% python3 -q
>>> import numpy as np
>>> from numpy import linalg as LA
>>> np.set_printoptions(suppress=True, linewidth=200)
>>> K = np.load("sample5.npy")
>>> K
array([[ 11.6,  -8. ,   9.5,  -9.2,  -4.8,   2.3],
       [ 15.8,  -2.1,  10.8,  -3.9,  -5.6,  -0.2],
       [  8.6,   1.5,   6.2,   1.4,  -5.8,  -5.3],
       [  9.9,  -6.9,  11.6,  -2.6,  -5.9,  -7.7],
       [  2.3, -11. ,   6.4,  -4.2,  -0.7,  -2.1],
       [ 13.1,  -2.8,   8. ,  -7.8,  -3.9,   5.2],
       [  3.6,  -8.6,   9.4,   0. ,  -6.9, -12.8],
       [ 10.7,   4.9,   8.9,   6.5,  -6.2, -10.7],
       [ 10.2,   0.3,  10.3,   5.9,  -4.5, -11.2],
       [  4.4, -10. ,   6.4,  -6.4,  -2.1,   0.4],
       [ 10.2,  -5.6,  10.5,  -2.3,  -9.2,  -9.5],
       [ 10.2,  -2.8,  11.6,   5.3,  -4.6, -12.5],
       [ 10.6,  -8.1,   7.7, -13.5,  -6. ,   6.2],
       [ 10.1,  -7.2,  11.5,  -1.9,  -8.9, -10.9],
       [ 13.8,  -4. ,  12.6,  -0.4,  -4.2,  -4.7],
       [ -1.9,  -5. ,   4.3,   4.6,  -5.4, -16.4],
       [  4.8,  -5.6,   8.7,   1.4,  -6.1, -12.9],
       [  4. ,   1.4,   4.9,   5.2,  -2.5,  -8.6],
       [ 14.3,  -7.5,  13.4,  -4. ,  -6.4,  -4.9],
       [  3.1,  -1.2,   4.3,   0.1,  -3.1,  -4.8],
       [  6.1,  -9.7,   9.4,  -3.4,  -2.3,  -5.3],
       [ 16.4,  -6.1,  11.9,  -9.4,  -3.4,   3.8],
       [  5. ,   2.3,   4.8,   2.7,  -8.4,  -9.4],
       [ 15.3,  -9.2,  15.2,  -4.7,  -3.9,  -3. ],
       [  5.8,  -5.4,   8.2,   2.5,  -3.5,  -8.7],
       [  2. ,  -6. ,   4.8,  -2.5,  -5. ,  -4.9],
       [ 11.1,  -6.1,   7.9,  -7. ,  -2.9,   3.4],
       [  7.8,   2.6,   5.8,   3.8,  -4.5,  -7.5]])
>>> r0, g = K[24], K[19]
>>> np.round(r0 @ r0, 1)
np.float64(224.2)
>>> round(float(r0 @ g), 1)
112.6
>>> p = (r0 @ g) / (r0 @ r0) * r0
>>> round((g - p) @ r0, 1)
np.float64(-0.0)
>>> p.round(1)
array([ 2.9, -2.7,  4.1,  1.3, -1.8, -4.4])
>>> LA.matrix_rank(np.outer(r0, g))
np.int64(1)
>>> round(float(LA.norm(r0 + g) ** 2 + LA.norm(r0 - g) ** 2), 1)
572.9
>>> np.round(g - p, 1)
array([ 0.2,  1.5,  0.2, -1.2, -1.3, -0.4])
>>> gram = np.cov(K, rowvar=False)
>>> np.argwhere(np.triu(np.abs(np.corrcoef(K.T)) > 0.8, 1))
array([[3, 5]])
>>> round(np.corrcoef(K[:, 2], K[:, 1])[0, 1], 1)
np.float64(-0.3)
>>> np.argsort(-K.std(axis=0).round(6), kind="stable")
array([5, 3, 0, 1, 2, 4])
>>> gram.shape
(6, 6)
>>> d = LA.norm(K[:, None] - K[None], axis=-1)
>>> d[22].round(6).argsort(kind="stable")[:4]
array([22, 27,  2, 17])
>>> np.round(LA.norm(K - K.mean(axis=0), axis=1), 1)
array([11.9,  9.8,  7.2,  4.8, 11.1, 13.3, 10.1, 13.7, 10.8, 10.9,  6.5, 10.5, 17.3,  8. ,  6.7, 16.9,  9. , 11.5,  8.5,  8.2,  6.6, 15. , 11. , 11.2,  6.1,  7.9, 11. ,  9.6])
>>> d.shape
(28, 28)
>>> x = np.array([-1, 0, -1, 0, 1, 1])
>>> target = K @ x
>>> np.round(LA.lstsq(K, target)[0], 1) + 0
array([-1.,  0., -1.,  0.,  1.,  1.])
>>> np.round(LA.solve(K.T @ K, K.T @ target), 1) + 0
array([-1.,  0., -1.,  0.,  1.,  1.])
>>> try:
...     LA.solve(K, target)
... except LA.LinAlgError as e:
...     print(e)
... 
Last 2 dimensions of the array must be square
>>> rng = np.random.default_rng(52)
>>> target = target + 0.3 * rng.normal(size=28)
>>> target.round(1)
array([-23.8, -32.3, -25.9, -35.1, -11.4, -19.6, -32.6, -36.4, -36.5, -12.3, -39.5, -38.6, -17.7, -41.9, -34.9, -24.4, -32.8, -20.1, -38.9, -15. , -22.3, -28.3, -27.7, -37.3, -26.4, -17.2, -18.6,
       -25.6])
>>> beta, *_ = LA.lstsq(K, target)
>>> np.round(LA.norm(target - K @ beta), 1)
np.float64(1.4)
>>> [round(float(LA.norm(LA.solve(K.T @ K + lam * np.eye(6), K.T @ target))), 2) for lam in (0, 1, 10, 100)]
[2.02, 2.01, 2.0, 1.93]
>>> C = K[[22, 1]].astype(float)
>>> for _ in range(7):
...     idx = LA.norm(K[:, None] - C, axis=-1).argmin(axis=1)
...     C = np.array([K[idx == j].mean(axis=0) for j in range(2)])
... 
>>> idx
array([1, 1, 0, 1, 1, 1, 0, 0, 0, 1, 0, 0, 1, 0, 1, 0, 0, 0, 1, 0, 1, 1, 0, 1, 0, 0, 1, 0])
>>> np.round(C[1] - C[0], 1)
array([ 4.9, -4.7,  2.4, -8.1,  1.6,  9.2])
>>> E = np.loadtxt("test11.csv", delimiter=",")
>>> E
array([[  9.,  -3., -15.,   5.],
       [  0.,  -3.,   0.,   5.],
       [ -9.,   3.,   3.,  -1.],
       [  0.,   3.,   0.,  -1.]])
>>> idx = rng.permutation(4)
>>> idx
array([1, 0, 2, 3])
>>> A2 = E[idx][:, idx]
>>> np.round(np.sort(np.abs(LA.eigvals(A2))), 1)
array([ 2.,  6.,  6., 18.])
>>> A2
array([[ -3.,   0.,   0.,   5.],
       [ -3.,   9., -15.,   5.],
       [  3.,  -9.,   3.,  -1.],
       [  3.,   0.,   0.,  -1.]])
>>> P = np.triu(np.array([[-1, 2, -2, 0], [0, 1, -1, -1], [-2, -1, -1, -2], [-2, 1, -1, 2]]), 1) + np.eye(4)
>>> A2 = P @ E @ LA.inv(P)
>>> A2
array([[  27.,  -69.,  -36., -124.],
       [   9.,  -27.,  -12.,  -44.],
       [  -9.,   15.,    0.,   16.],
       [   0.,    3.,    3.,    8.]])
>>> LA.matrix_rank(A2)
np.int64(4)
>>> np.round(np.poly(A2), 1)
array([   1.,   -8., -168., -288., 1296.])
>>> def softmax(z):
...     e = np.exp(z - z.max(axis=-1, keepdims=True))
...     return e / e.sum(axis=-1, keepdims=True)
... 
>>> np.round(softmax(E[1]), 1) + 0
array([0., 0., 0., 1.])
>>> np.round(softmax(10 * E[1]), 1) + 0
array([0., 0., 0., 1.])
>>> scores = E @ E.T / np.sqrt(4)
>>> np.round(softmax(scores), 1) + 0
array([[1. , 0. , 0. , 0. ],
       [0.5, 0.5, 0. , 0. ],
       [0. , 0. , 1. , 0. ],
       [0. , 0. , 0.5, 0.5]])
>>> np.round(softmax(scores + np.triu(np.full(scores.shape, -np.inf), 1)), 1) + 0
array([[1. , 0. , 0. , 0. ],
       [0.5, 0.5, 0. , 0. ],
       [0. , 0. , 1. , 0. ],
       [0. , 0. , 0.5, 0.5]])
>>> F = np.loadtxt("arr.csv", delimiter=",")
>>> F
array([[-0.3,  0.6, -0.7,  0.5, -1. , -0.6, -0.3],
       [ 0.9,  1. , -1. ,  0.9, -1. , -1. , -0.3],
       [ 1. , -0.5,  0.3,  1. ,  0.7, -1. ,  0.9],
       [ 0.7, -0.8,  0.7,  1. , -0.6, -0.2,  0.7],
       [-1. ,  0.8, -0.6, -1. ,  0.9,  0.9, -0.9],
       [ 0.2, -0.7,  0.6,  0.7,  0.2,  0.4,  0.4],
       [-1. ,  1. , -0.9, -1. , -0.5,  0.8, -0.9],
       [ 0.6,  0.2, -0.3,  0.8, -0.8, -0.8,  0.2],
       [ 0.8, -0.7,  0.5,  1. , -1. , -0.7,  0.7],
       [-0.9, -0.6,  0.7, -1. ,  0.9,  1. , -0.3],
       [-0.3, -0.9,  0.9,  0.9, -0.5,  0.8,  0.6],
       [ 0.1,  0.7, -0.7,  0.8, -1. , -0.9, -0.2],
       [-0.8,  1. , -0.9, -1. , -0.6, -0.3, -0.8],
       [-0.4,  0.1, -0.1, -0.5,  0.2,  0.3, -0.2],
       [ 0.6, -0.2,  0.4, -0.6,  1. ,  0.2,  0.2],
       [-0.5, -0.7,  0.7, -0.2,  0.6,  0.8,  0.1],
       [ 0.6, -0.6,  0.6,  0. ,  1. ,  0.4,  0.4],
       [ 0.7,  0. ,  0.1, -0.4,  1. , -0.3,  0.2],
       [-0.1, -0.9,  0.9,  0.8,  0. ,  0.8,  0.6],
       [-1. , -0.9,  0.9, -0.8, -0.1,  1. , -0.2],
       [ 0.7, -0.8,  0.8,  0.4,  1. ,  0.4,  0.6],
       [ 0.9,  0.6, -0.7,  1. , -1. , -1. ,  0.3],
       [-0.8, -0.7,  0.7, -0.6,  0.6,  0.9,  0. ],
       [-1. , -0.8,  0.8, -0.9, -0.8,  1. , -0.4],
       [-0.4, -0.8,  0.7,  0.6, -0.3,  0.7,  0.3],
       [ 0.4,  0.9, -0.8, -0.9,  0.8, -0.7, -0.5],
       [ 0.9,  0.6, -0.6,  0.8, -0.5, -1. ,  0.2],
       [-0.3,  0.8, -0.8, -0.9,  0.1, -0.4, -0.6],
       [ 0.2, -0.6,  0.5,  0.7, -0.2,  0.2,  0.3],
       [ 0.4, -0.6,  0.7, -0.8,  1. ,  0.7,  0.3],
       [ 1. , -0.5,  0.5,  0.9,  1. , -0.8,  0.7],
       [-0.6, -0.3,  0.3, -0.8,  0.8,  0.8, -0.1]])
>>> Xs = F - F.mean(axis=0)
>>> left, s, VT = LA.svd(Xs, full_matrices=False)
>>> np.searchsorted(np.cumsum(s ** 2) / (s ** 2).sum(), 0.9) + 1
np.int64(3)
>>> np.round(s ** 2 / (s ** 2).sum(), 1) + 0
array([0.4, 0.4, 0.2, 0. , 0. , 0. , 0. ])
>>> (np.sign(left[:, 0]) == np.sign(left[0, 0])).astype(int)
array([1, 1, 1, 1, 0, 0, 0, 1, 1, 0, 0, 1, 1, 0, 0, 0, 0, 0, 0, 0, 0, 1, 0, 0, 0, 1, 1, 1, 1, 0, 1, 0])
>>> np.round(Xs.mean(axis=0), 1) + 0
array([0., 0., 0., 0., 0., 0., 0.])
>>> s.round(1)
array([6.9, 6.3, 4.1, 1.6, 1.1, 0.5, 0.2])
>>> P = F @ LA.solve(F.T @ F, F.T)
>>> round(float(np.trace(P)), 1)
7.0
>>> np.round(np.diag(P), 1) + 0
array([0.1, 0.5, 0.4, 0.1, 0.4, 0.2, 0.3, 0.1, 0.3, 0.2, 0.4, 0.2, 0.2, 0. , 0.3, 0.1, 0.2, 0.1, 0.2, 0.2, 0.2, 0.2, 0.1, 0.4, 0.1, 0.2, 0.1, 0.2, 0.1, 0.3, 0.4, 0.1])
>>> np.round(P @ F[:, 6], 1) + 0
array([-0.3, -0.3,  0.9,  0.7, -0.9,  0.4, -0.9,  0.2,  0.7, -0.3,  0.6, -0.2, -0.8, -0.2,  0.2,  0.1,  0.4,  0.2,  0.6, -0.2,  0.6,  0.3,  0. , -0.4,  0.3, -0.5,  0.2, -0.6,  0.3,  0.3,  0.7, -0.1])
>>> np.allclose(P @ P, P)
True
>>> Xs = (F - F.mean(axis=0)) / F.std(axis=0)
>>> np.round(Xs.std(axis=0), 1)
array([1., 1., 1., 1., 1., 1., 1.])
>>> beta = LA.lstsq(np.delete(Xs, 3, axis=1), Xs[:, 3])[0]
>>> round(1 - np.var(Xs[:, 3] - np.delete(Xs, 3, axis=1) @ beta), 1)
np.float64(0.9)
>>> d = LA.norm(F[:, None] - F[None], axis=-1)
>>> (d + 1e9 * np.eye(32)).round(6).argmin(axis=1)
array([11, 21, 30,  8,  6, 28, 12, 26,  3, 22, 24,  0, 27, 31, 17, 22, 20, 14, 10, 23, 16, 26, 15, 19, 10, 27, 21, 12,  5, 14,  2, 22])
>>> d.shape
(32, 32)
>>> np.round(LA.norm(F, axis=1), 1)
array([1.6, 2.4, 2.2, 1.9, 2.3, 1.3, 2.3, 1.6, 2.1, 2.1, 1.9, 1.9, 2.1, 0.8, 1.4, 1.5, 1.5, 1.3, 1.8, 2.1, 1.9, 2.2, 1.8, 2.2, 1.5, 1.9, 1.9, 1.6, 1.1, 1.8, 2.1, 1.6])
>>> np.flatnonzero(d[18] < d.mean() / 2)
array([ 5, 10, 18, 24, 28])
>>> d[:5, :5].round(1)
array([[0. , 1.4, 2.9, 2.5, 3. ],
       [1.4, 0. , 2.9, 2.8, 3.9],
       [2.9, 2.9, 0. , 1.6, 4.2],
       [2.5, 2.8, 1.6, 0. , 4.1],
       [3. , 3.9, 4.2, 4.1, 0. ]])
>>> np.unravel_index(d.round(6).argmax(), d.shape)
(np.int64(1), np.int64(9))
>>> d[18].round(6).argsort(kind="stable")[:4]
array([18, 10, 24,  5])
